>>> import numpy as np
>>> np.set_printoptions(precision=2, suppress=True, linewidth=200, sign=" ")
>>> m1 = np.loadtxt("sample14.csv", delimiter=",")
>>> m1
array([[ 0.5 ,  0.8 ,  0.7 , -1.  ],
       [ 0.61,  0.76,  0.67, -1.06],
       [-0.9 , -0.9 , -0.6 ,  1.  ]])
>>> x = np.array([-7, -6, -6, -2])
>>> print((m1 @ x).argmax())
2
>>> np.linalg.norm(m1 @ x) <= np.linalg.norm(m1, 2) * np.linalg.norm(x) + 1e-9
np.True_
>>> m1 @ np.ones(4)
array([ 1.  ,  0.98, -1.4 ])
>>> print(np.sign((m1 @ x).round(6)))
[-1. -1.  1.]
>>> m1 * x
array([[-3.5 , -4.8 , -4.2 ,  2.  ],
       [-4.27, -4.56, -4.02,  2.12],
       [ 6.3 ,  5.4 ,  3.6 , -2.  ]])
>>> np.einsum("ij,j->i", m1, x)
array([-10.5 , -10.73,  13.3 ])
>>> m1 @ np.eye(4)[1]
array([ 0.8 ,  0.76, -0.9 ])
>>> Uu, sig, Vh = np.linalg.svd(m1, full_matrices=False)
>>> round(float(np.sqrt((sig ** 2).sum())), 2), round(np.linalg.norm(m1), 2)
(2.81, np.float64(2.81))
>>> print((sig > 1e-8).sum())
3
>>> np.cumsum(sig ** 2) / np.sum(sig ** 2)
array([ 0.99,  1.  ,  1.  ])
>>> Uu.shape, sig.shape, Vh.shape
((3, 3), (3,), (3, 4))
>>> print(sig)
[ 2.79  0.29  0.07]
>>> np.round(Uu.T @ m1 @ Vh.T, 2) + 0
array([[ 2.79,  0.  ,  0.  ],
       [ 0.  ,  0.29,  0.  ],
       [ 0.  ,  0.  ,  0.07]])
>>> r0 = np.array([1, 4])
>>> np.polyval(r0, m1[0])
array([ 4.5,  4.8,  4.7,  3. ])
>>> print(np.correlate(m1[0], m1[2], "full"))
[ 0.5   0.5  -0.23 -2.59 -0.75  0.27  0.9 ]
>>> np.convolve(m1[0], r0)
array([ 0.5,  2.8,  3.9,  1.8, -4. ])
>>> m1.sum(axis=1)
array([ 1.  ,  0.98, -1.4 ])
>>> print(np.count_nonzero(m1))
12
>>> m1.shape
(3, 4)
>>> np.diff(m1, axis=0)
array([[ 0.11, -0.04, -0.03, -0.06],
       [-1.51, -1.66, -1.27,  2.06]])
>>> print(m1.mean(axis=0))
[ 0.07  0.22  0.26 -0.35]
>>> m1 - m1[0]
array([[ 0.  ,  0.  ,  0.  ,  0.  ],
       [ 0.11, -0.04, -0.03, -0.06],
       [-1.4 , -1.7 , -1.3 ,  2.  ]])
>>> np.unravel_index(np.abs(m1).argmax(), m1.shape)
(np.int64(1), np.int64(3))
>>> round(float(np.linalg.norm(m1)), 2)
2.81
>>> Z = np.array([[2, 2, 0], [-1, -2, 2]])
>>> K = np.repeat(Z, 24 // 2, axis=0)
>>> rng = np.random.default_rng(8885)
>>> K = K + 0.05 * rng.normal(size=K.shape)
>>> print(K.round(2) + 0)
[[ 2.    1.94  0.01]
 [ 1.99  2.04 -0.02]
 [ 2.02  1.98 -0.05]
 [ 1.95  2.05 -0.06]
 [ 1.92  2.   -0.03]
 [ 2.03  2.    0.  ]
 [ 2.04  2.03  0.06]
 [ 1.98  1.97  0.02]
 [ 1.96  2.02 -0.05]
 [ 1.96  2.06  0.01]
 [ 1.98  2.03 -0.02]
 [ 1.97  1.97 -0.09]
 [-0.97 -1.98  2.06]
 [-0.98 -2.06  1.97]
 [-1.01 -2.07  1.96]
 [-0.94 -1.98  2.04]
 [-0.99 -1.96  1.88]
 [-1.03 -2.07  1.97]
 [-1.03 -1.92  2.03]
 [-0.99 -1.93  1.97]
 [-0.89 -1.96  2.03]
 [-0.99 -2.04  2.05]
 [-0.99 -2.01  2.1 ]
 [-0.96 -1.88  2.03]]
>>> Uu, sig, Vh = np.linalg.svd(K, full_matrices=False)
>>> np.allclose(Uu * sig @ Vh, K)
True
>>> np.abs(Vh[0])
array([ 0.54,  0.74,  0.39])
>>> round(np.sqrt((sig ** 2).sum()), 2), np.round(np.linalg.norm(K), 2)
(np.float64(14.25), np.float64(14.25))
>>> sig / sig[0]
array([ 1.  ,  0.41,  0.01])
>>> np.cumsum(sig ** 2) / np.sum(sig ** 2)
array([ 0.85,  1.  ,  1.  ])
>>> Uu.shape, sig.shape, Vh.shape
((24, 3), (3,), (3, 3))
>>> np.round(Uu.T @ K @ Vh.T, 2) + 0
array([[ 13.17,   0.  ,   0.  ],
       [  0.  ,   5.44,   0.  ],
       [  0.  ,   0.  ,   0.19]])
>>> print(sig)
[ 13.17   5.44   0.19]
>>> np.round(Uu.T @ Uu, 2) + 0
array([[ 1.,  0.,  0.],
       [ 0.,  1.,  0.],
       [ 0.,  0.,  1.]])
>>> np.abs(Uu[:, 0]).round(6).argmax()
np.int64(17)
>>> cov = np.cov(K, rowvar=False)
>>> K.std(axis=0)
array([ 1.48,  2.  ,  1.02])
>>> cov
array([[ 2.29,  3.09, -1.57],
       [ 3.09,  4.17, -2.11],
       [-1.57, -2.11,  1.08]])
>>> round(np.corrcoef(K[:, 0], K[:, 2])[0, 1], 2)
np.float64(-1.0)
>>> np.argwhere(np.triu(np.abs(np.corrcoef(K.T)) > 0.8, 1))
array([[ 0,  1],
       [ 0,  2],
       [ 1,  2]])
>>> np.corrcoef(K.T)
array([[ 1.,  1., -1.],
       [ 1.,  1., -1.],
       [-1., -1.,  1.]])
>>> O, Rm = np.linalg.qr(K)
>>> np.round(O.T @ O, 2) + 0
array([[ 1.,  0.,  0.],
       [ 0.,  1.,  0.],
       [ 0.,  0.,  1.]])
>>> print(Rm)
[[-7.67 -9.29  3.14]
 [ 0.    3.11 -6.19]
 [ 0.    0.    0.58]]
>>> np.abs(np.diag(Rm))
array([ 7.67,  3.11,  0.58])
>>> print(np.allclose(Rm.T @ Rm, K.T @ K))
True
>>> [int(np.linalg.matrix_rank(np.linalg.matrix_power(Rm, p))) for p in range(1, 4)]
[3, 3, 3]
>>> np.linalg.matrix_power(Rm - np.diag(np.diag(Rm)), 3)
array([[ 0.,  0.,  0.],
       [ 0.,  0.,  0.],
       [ 0.,  0.,  0.]])
>>> print(Rm @ Rm)
[[ 58.79  42.35  35.18]
 [  0.     9.66 -22.8 ]
 [  0.     0.     0.33]]
>>> np.linalg.matrix_rank(Rm - Rm[0, 0] * np.eye(3))
np.int64(2)
>>> X = np.loadtxt("layer16.csv", delimiter=",")
>>> X
array([[  0.9,  -0.3,   0.6],
       [  0.1,   0.6,  -0.1],
       [  0.5,   0.5,   0.7],
       [  0.6,   0.5,  -1. ],
       [  0.4,   1.2,  -1.8],
       [  1.3,  -1.1,   0. ],
       [  0.8,  -0.2,   0. ],
       [-40. , -22. ,   2. ],
       [  0.7,  -0.6,   1.2],
       [ -2.1,   0.1,   1.4],
       [  0.1,  -0.1,   1. ],
       [  2.1,   0.5,   0.2],
       [ -0.4,  -1.1,   0.2],
       [ -0.1,  -1. ,  -0.9],
       [ -0.8,  -2.4,   1.9],
       [  1.2,   1.5,  -2.1],
       [  0.1,   1.6,  -0.5],
       [  0.4,   0. ,   0.7],
       [ -0.7,   0. ,   0.1],
       [  0.7,  -0.4,   0.8],
       [ -0.7,  -0.2,  -1.1],
       [  1.4,  -0.1,  -0.5],
       [  0.3,  -1.6,   0.4],
       [ -0.7,   0.7,   0.1]])
>>> cen = X - X.mean(axis=0)
>>> vecs = np.linalg.svd(cen)[2][:1]
>>> A2 = cen - cen @ vecs.T @ vecs
>>> A2.std(axis=0)
array([ 0.42,  0.73,  0.92])
>>> np.round(np.diag(vecs.T @ vecs), 2) + 0
array([ 0.77,  0.23,  0.  ])
>>> round(np.linalg.norm(A2) / np.linalg.norm(cen), 2)
np.float64(0.13)
>>> A2 = np.array([[0, 1, 0], [0, 0, 0], [1, 0, 2]])
>>> np.vstack([X, A2.T]).shape
(27, 3)
>>> A2.T @ X.T
array([[  0.6,  -0.1,   0.7,  -1. ,  -1.8,   0. ,   0. ,   2. ,   1.2,   1.4,   1. ,   0.2,   0.2,  -0.9,   1.9,  -2.1,  -0.5,   0.7,   0.1,   0.8,  -1.1,  -0.5,   0.4,   0.1],
       [  0.9,   0.1,   0.5,   0.6,   0.4,   1.3,   0.8, -40. ,   0.7,  -2.1,   0.1,   2.1,  -0.4,  -0.1,  -0.8,   1.2,   0.1,   0.4,  -0.7,   0.7,  -0.7,   1.4,   0.3,  -0.7],
       [  1.2,  -0.2,   1.4,  -2. ,  -3.6,   0. ,   0. ,   4. ,   2.4,   2.8,   2. ,   0.4,   0.4,  -1.8,   3.8,  -4.2,  -1. ,   1.4,   0.2,   1.6,  -2.2,  -1. ,   0.8,   0.2]])
>>> np.einsum("ik,kj->ji", X, A2)
array([[  0.6,  -0.1,   0.7,  -1. ,  -1.8,   0. ,   0. ,   2. ,   1.2,   1.4,   1. ,   0.2,   0.2,  -0.9,   1.9,  -2.1,  -0.5,   0.7,   0.1,   0.8,  -1.1,  -0.5,   0.4,   0.1],
       [  0.9,   0.1,   0.5,   0.6,   0.4,   1.3,   0.8, -40. ,   0.7,  -2.1,   0.1,   2.1,  -0.4,  -0.1,  -0.8,   1.2,   0.1,   0.4,  -0.7,   0.7,  -0.7,   1.4,   0.3,  -0.7],
       [  1.2,  -0.2,   1.4,  -2. ,  -3.6,   0. ,   0. ,   4. ,   2.4,   2.8,   2. ,   0.4,   0.4,  -1.8,   3.8,  -4.2,  -1. ,   1.4,   0.2,   1.6,  -2.2,  -1. ,   0.8,   0.2]])
>>> print(np.einsum("ik,kj->ij", X, A2))
[[  0.6   0.9   1.2]
 [ -0.1   0.1  -0.2]
 [  0.7   0.5   1.4]
 [ -1.    0.6  -2. ]
 [ -1.8   0.4  -3.6]
 [  0.    1.3   0. ]
 [  0.    0.8   0. ]
 [  2.  -40.    4. ]
 [  1.2   0.7   2.4]
 [  1.4  -2.1   2.8]
 [  1.    0.1   2. ]
 [  0.2   2.1   0.4]
 [  0.2  -0.4   0.4]
 [ -0.9  -0.1  -1.8]
 [  1.9  -0.8   3.8]
 [ -2.1   1.2  -4.2]
 [ -0.5   0.1  -1. ]
 [  0.7   0.4   1.4]
 [  0.1  -0.7   0.2]
 [  0.8   0.7   1.6]
 [ -1.1  -0.7  -2.2]
 [ -0.5   1.4  -1. ]
 [  0.4   0.3   0.8]
 [  0.1  -0.7   0.2]]
>>> np.einsum("ij->j", X)
array([-33.9, -23.9,   3.3])
>>> J = np.array([[3.22, 2.18, -0.46],
...     [0.68, -0.04, 1.6],
...     [1.5, -0.66, 1.18],
...     [1.36, 1.14, -0.52],
...     [-5.2, 3.43, -0.22],
...     [0.77, 2.82, -3.5],
...     [-0.18, -1.09, -0.74],
...     [-4.36, -2.65, -0.63],
...     [1.64, -4.3, 0.4],
...     [2.68, -4.93, -3.06],
...     [-2.57, -2.77, -0.17],
...     [-2.93, -0.47, 1.36],
...     [2.56, -0.48, 0.59],
...     [0.59, -2.06, -2.4],
...     [-0.76, 0.72, 2.27],
...     [2.22, -3.01, -2.29],
...     [-3.14, 4.85, -2.21],
...     [-2.46, 0.57, 0.87],
...     [3.55, -0.22, -1.1],
...     [1.92, 2.31, -1.7],
...     [-0.93, 1.12, 0.4]])
>>> lab = rng.permutation(3)
>>> A2 = J[:, lab] * rng.choice([-1, 1], 3)
>>> print(A2)
[[-2.18  0.46 -3.22]
 [ 0.04 -1.6  -0.68]
 [ 0.66 -1.18 -1.5 ]
 [-1.14  0.52 -1.36]
 [-3.43  0.22  5.2 ]
 [-2.82  3.5  -0.77]
 [ 1.09  0.74  0.18]
 [ 2.65  0.63  4.36]
 [ 4.3  -0.4  -1.64]
 [ 4.93  3.06 -2.68]
 [ 2.77  0.17  2.57]
 [ 0.47 -1.36  2.93]
 [ 0.48 -0.59 -2.56]
 [ 2.06  2.4  -0.59]
 [-0.72 -2.27  0.76]
 [ 3.01  2.29 -2.22]
 [-4.85  2.21  3.14]
 [-0.57 -0.87  2.46]
 [ 0.22  1.1  -3.55]
 [-2.31  1.7  -1.92]
 [-1.12 -0.4   0.93]]
>>> Uu, _, Vh = np.linalg.svd(J.T @ A2)
>>> np.round(np.linalg.lstsq(J, A2)[0], 2) + 0
array([[ 0.,  0., -1.],
       [-1.,  0.,  0.],
       [ 0., -1.,  0.]])
>>> lab = J[:, 0] > np.median(J[:, 0])
>>> r0 = J[lab].mean(axis=0) - J[~lab].mean(axis=0)
>>> lab.astype(int)
array([ 1,  0,  1,  1,  0,  1,  0,  0,  1,  1,  0,  0,  1,  0,  0,  1,  0,  0,  1,  1,  0])
>>> ((J - J.mean(axis=0)) @ r0 > 0).astype(int)
array([ 1,  1,  1,  1,  0,  1,  1,  0,  1,  1,  0,  0,  1,  1,  0,  1,  0,  0,  1,  1,  0])
>>> E = np.load("x.npy")
>>> E
array([[-22.74,  13.62, -27.07],
       [ 15.09, -17.99, -20.14],
       [ 41.37,  -3.25,   7.43],
       [ 13.63, -16.46, -18.13],
       [ 41.14,  -3.54,   7.03],
       [ 15.17, -18.2 , -17.05],
       [ 15.1 , -18.45, -15.05],
       [ 13.73, -15.97, -17.88],
       [ 41.24,  -5.21,   8.59],
       [ 43.28,  -3.13,   8.12],
       [-23.35,  11.2 , -29.69],
       [ 13.81, -18.36, -19.04],
       [ 14.22, -16.85, -18.83],
       [ 42.31,  -4.63,   8.09],
       [ 14.74, -18.59, -18.72],
       [ 14.66, -17.33, -18.48],
       [ 43.75,  -3.81,   7.54],
       [ 13.96, -18.61, -17.44],
       [ 13.18, -18.42, -19.09]])
>>> lab = E[:, 1] > np.median(E[:, 1])
>>> r0 = E[lab].mean(axis=0) - E[~lab].mean(axis=0)
>>> round(float((((E - E.mean(axis=0)) @ r0 > 0) == lab).mean()), 2)
0.84
>>> ((E - E.mean(axis=0)) @ r0 > 0).astype(int)
array([ 0,  0,  1,  0,  1,  0,  0,  0,  1,  1,  0,  0,  0,  1,  0,  0,  1,  0,  0])
>>> cen = E - E.mean(axis=0)
>>> Uu, sig, Vh = np.linalg.svd(cen, full_matrices=False)
>>> sig
array([ 99.95,  47.12,   3.94])
>>> np.round(cen.mean(axis=0), 2) + 0
array([ 0.,  0.,  0.])
>>> np.abs(Vh[0]).argmax()
np.int64(0)
>>> np.round(sig ** 2 / (sig ** 2).sum(), 2) + 0
array([ 0.82,  0.18,  0.  ])
>>> np.abs(Vh[-1])
array([ 0.52,  0.39,  0.76])
>>> Vh[0] * np.sign(Vh[0, np.abs(Vh[0]).argmax()])
array([ 0.83, -0.03,  0.55])
>>> x = np.array([1, 8, 9])
>>> target = E @ x
>>> np.linalg.lstsq(E, target)[0]
array([ 1.,  8.,  9.])
>>> np.linalg.solve(E.T @ E, E.T @ target)
array([ 1.,  8.,  9.])
>>> target = target + 0.05 * rng.normal(size=19)
>>> target
array([-157.43, -310.12,   82.23, -281.22,   76.04, -283.79, -268.04, -274.94,   76.86,   91.32, -200.94, -304.41, -290.04,   78.11, -302.47, -290.29,   81.16, -291.88, -305.88])
>>> b, *_ = np.linalg.lstsq(E, target)
>>> print(np.round(E.T @ (target - E @ b), 2) + 0)
[ 0.  0.  0.]
>>> b
array([ 1.,  8.,  9.])
>>> [round(float(np.linalg.norm(np.linalg.solve(E.T @ E + lam * np.eye(3), E.T @ target))), 2) for lam in (0, 1, 10, 100)]
[12.08, 12.08, 12.06, 11.87]
>>> x = np.array([2, 3, -3])
>>> target = E @ x
>>> b, lr = np.zeros(3), 1 / np.linalg.norm(E, 2) ** 2
>>> for i in range(30):
...     b -= lr * E.T @ (E @ b - target)
...     if i % 5 == 0: print(i, round(np.linalg.norm(E @ b - target), 2))
... 
0 128.24
5 93.21
10 71.46
15 54.79
20 42.01
25 32.22
>>> print(round(float(np.linalg.cond(E)), 2))
4.4
>>> arr = np.loadtxt("out13.csv", delimiter=",")
>>> arr
array([[-0.2 ,  0.08, -0.41],
       [ 0.38, -0.16,  0.71],
       [-0.29,  0.12, -0.58],
       [ 0.1 , -0.04,  0.22],
       [ 0.29, -0.12,  0.58],
       [-0.29,  0.12, -0.58],
       [ 0.64, -0.29,  0.93],
       [-0.8 ,  0.41, -0.98],
       [-0.38,  0.16, -0.71],
       [-0.38,  0.16, -0.71],
       [-0.42,  0.18, -0.76],
       [-0.34,  0.14, -0.65],
       [ 0.29, -0.12,  0.58],
       [ 0.2 , -0.08,  0.41],
       [-0.05,  0.02, -0.11],
       [ 0.72, -0.35,  0.96],
       [-0.38,  0.16, -0.71],
       [-0.24,  0.1 , -0.5 ],
       [ 0.42, -0.18,  0.76],
       [-0.57,  0.25, -0.89],
       [-0.1 ,  0.04, -0.22]])
>>> cen = arr - arr.mean(axis=0)
>>> Uu, sig, Vh = np.linalg.svd(cen, full_matrices=False)
>>> (np.sign(Uu[:, 0]) == np.sign(Uu[0, 0])).astype(int)
array([ 1,  0,  1,  0,  0,  1,  0,  1,  1,  1,  1,  1,  0,  0,  0,  0,  1,  1,  0,  1,  1])
>>> sig
array([ 3.57,  0.33,  0.02])
